% python3 -q
>>> import numpy as np
>>> from numpy import linalg as LA
>>> np.set_printoptions(precision=2, suppress=True, linewidth=100)
>>> r0 = np.array([1, 2, 2, 2, 2])
>>> rng = np.random.default_rng(4956)
>>> W0 = np.outer(rng.normal(size=11), r0) + 0.02 * rng.normal(size=(11, 5))
>>> W0
array([[-0.17, -0.37, -0.35, -0.32, -0.34],
       [ 0.31,  0.59,  0.62,  0.6 ,  0.61],
       [ 0.03,  0.01,  0.02,  0.06, -0.02],
       [-1.18, -2.32, -2.31, -2.32, -2.34],
       [-2.45, -4.84, -4.85, -4.88, -4.88],
       [-2.11, -4.15, -4.14, -4.18, -4.14],
       [-1.79, -3.6 , -3.6 , -3.64, -3.63],
       [ 2.08,  4.06,  4.1 ,  4.08,  4.11],
       [ 1.04,  2.03,  2.05,  2.02,  2.06],
       [ 1.01,  2.04,  1.98,  1.97,  1.99],
       [ 0.47,  0.95,  0.95,  0.93,  0.97]])
>>> other = np.c_[W0[:, :4] @ np.array([[4, 7, 0, 3], [5, 9, 3, 4], [2, 7, 2, 1], [5, 3, 3, 2]]), np.array([0, 2, 3, 2, 0, 2, -3, 0, 0, 1, -3])]
>>> other
array([[  -4.86,   -7.95,   -2.79,   -2.99,    0.  ],
       [   8.43,   13.66,    4.82,    5.12,    2.  ],
       [   0.49,    0.6 ,    0.24,    0.25,    3.  ],
       [ -32.52,  -52.23,  -18.54,  -19.75,    2.  ],
       [ -68.12, -109.31,  -38.87,  -41.33,    0.  ],
       [ -58.37,  -93.65,  -33.27,  -35.43,    2.  ],
       [ -50.6 ,  -81.09,  -28.93,  -30.67,   -3.  ],
       [  57.17,   91.96,   32.6 ,   34.71,    0.  ],
       [  28.49,   45.91,   16.24,   17.32,    0.  ],
       [  28.03,   45.18,   15.98,   17.09,    1.  ],
       [  13.22,   21.33,    7.56,    8.04,   -3.  ]])
>>> np.round(LA.norm(other - W0 @ LA.lstsq(W0, other)[0], axis=0), 2) + 0
array([0.  , 0.  , 0.  , 0.  , 3.97])
>>> LA.norm(LA.qr(W0)[0].T @ other, axis=0) ** 2 / ((other ** 2).sum(axis=0) + 1e-12)
array([1.  , 1.  , 1.  , 1.  , 0.61])
>>> LA.matrix_rank(other)
np.int64(5)
>>> Z = W0[[8, 4]].astype(float)
>>> for _ in range(6):
...     z = LA.norm(W0[:, None] - Z, axis=-1).argmin(axis=1)
...     Z = np.array([W0[z == j].mean(axis=0) for j in range(2)])
... 
>>> z
array([0, 0, 0, 1, 1, 1, 1, 0, 0, 0, 0])
>>> Z
array([[ 0.68,  1.33,  1.34,  1.33,  1.34],
       [-1.88, -3.73, -3.72, -3.76, -3.75]])
>>> r0 = np.array([1, -2])
>>> np.correlate(W0[5], W0[7], "full")
array([ -8.67, -25.66, -42.58, -59.62, -72.24, -59.42, -42.52, -25.48,  -8.6 ])
>>> np.convolve(W0[5], r0)
array([-2.11,  0.07,  4.16,  4.1 ,  4.21,  8.28])
>>> arr = np.load("x.npy")
>>> arr
array([[2., 1., 0., 0.],
       [0., 2., 1., 0.],
       [0., 0., 2., 1.],
       [0., 0., 0., 2.]])
>>> P = np.triu(np.array([[2, 1, -1, -1], [-2, -2, -2, 2], [0, 1, -1, -1], [-2, 0, 2, 2]]), 1) + np.eye(4)
>>> other = P @ arr @ LA.inv(P)
>>> other
array([[ 2.,  1.,  3.,  0.],
       [ 0.,  2.,  1., -1.],
       [ 0.,  0.,  2.,  1.],
       [ 0.,  0.,  0.,  2.]])
>>> LA.matrix_rank(other)
np.int64(4)
>>> vals, evecs = LA.eig(arr)
>>> np.sort(LA.eigvals(arr @ arr))
array([4., 4., 4., 4.])
>>> np.sort(LA.eigvals(arr.T))
array([2., 2., 2., 2.])
>>> arr @ evecs[:, 0] - vals[0] * evecs[:, 0]
array([0., 0., 0., 0.])
>>> np.sort(LA.eigvals(LA.inv(arr)))
array([0.5, 0.5, 0.5, 0.5])
>>> np.prod(vals)
np.float64(16.0)
>>> np.poly(arr)
array([  1.,  -8.,  24., -32.,  16.])
>>> np.round(LA.det(arr.T), 2)
np.float64(16.0)
>>> np.einsum("ii->", arr)
np.float64(8.0)
>>> np.einsum("ij,ji->", arr, arr)
np.float64(16.0)
>>> round(LA.eigvals(arr).sum().real, 2)
np.float64(8.0)
>>> O, evecs = LA.qr(arr[:, :1])[0], LA.qr(arr[:, 1:])[0]
>>> sv = LA.svd(O.T @ evecs, compute_uv=False)
>>> (sv > 0.9).sum()
np.int64(0)
>>> round(LA.norm(O @ O.T - evecs @ evecs.T, 2), 2)
np.float64(1.0)
>>> np.degrees(np.arccos(sv.clip(0, 1)))
array([60.19])
>>> arr @ arr
array([[4., 4., 1., 0.],
       [0., 4., 4., 1.],
       [0., 0., 4., 4.],
       [0., 0., 0., 4.]])
>>> LA.matrix_power(arr - np.diag(np.diag(arr)), 4)
array([[0., 0., 0., 0.],
       [0., 0., 0., 0.],
       [0., 0., 0., 0.],
       [0., 0., 0., 0.]])
>>> np.sort(LA.eigvals(arr))
array([2., 2., 2., 2.])
>>> np.prod(np.diag(arr)), np.round(LA.det(arr), 2)
(np.float64(16.0), np.float64(16.0))
>>> LA.matrix_rank(arr - arr[0, 0] * np.eye(4))
np.int64(3)
>>> mat = np.loadtxt("w.csv", delimiter=",")
>>> mat
array([[1., 0., 0., 0.],
       [0., 2., 0., 0.],
       [0., 0., 2., 0.],
       [0., 0., 0., 2.]])
>>> vec = np.ones(4)
>>> for _ in range(3):
...     vec = mat @ vec
...     vec /= LA.norm(vec)
...     print(round(vec @ mat @ vec, 2))
... 
1.92
1.98
1.99
>>> vec
array([0.07, 0.58, 0.58, 0.58])
>>> vals, evecs = LA.eigh(mat)
>>> vec = np.array([1, 0, 0, 2])
>>> vec @ mat @ vec
np.float64(9.0)
>>> evecs * np.maximum(vals, 0) @ evecs.T
array([[1., 0., 0., 0.],
       [0., 2., 0., 0.],
       [0., 0., 2., 0.],
       [0., 0., 0., 2.]])
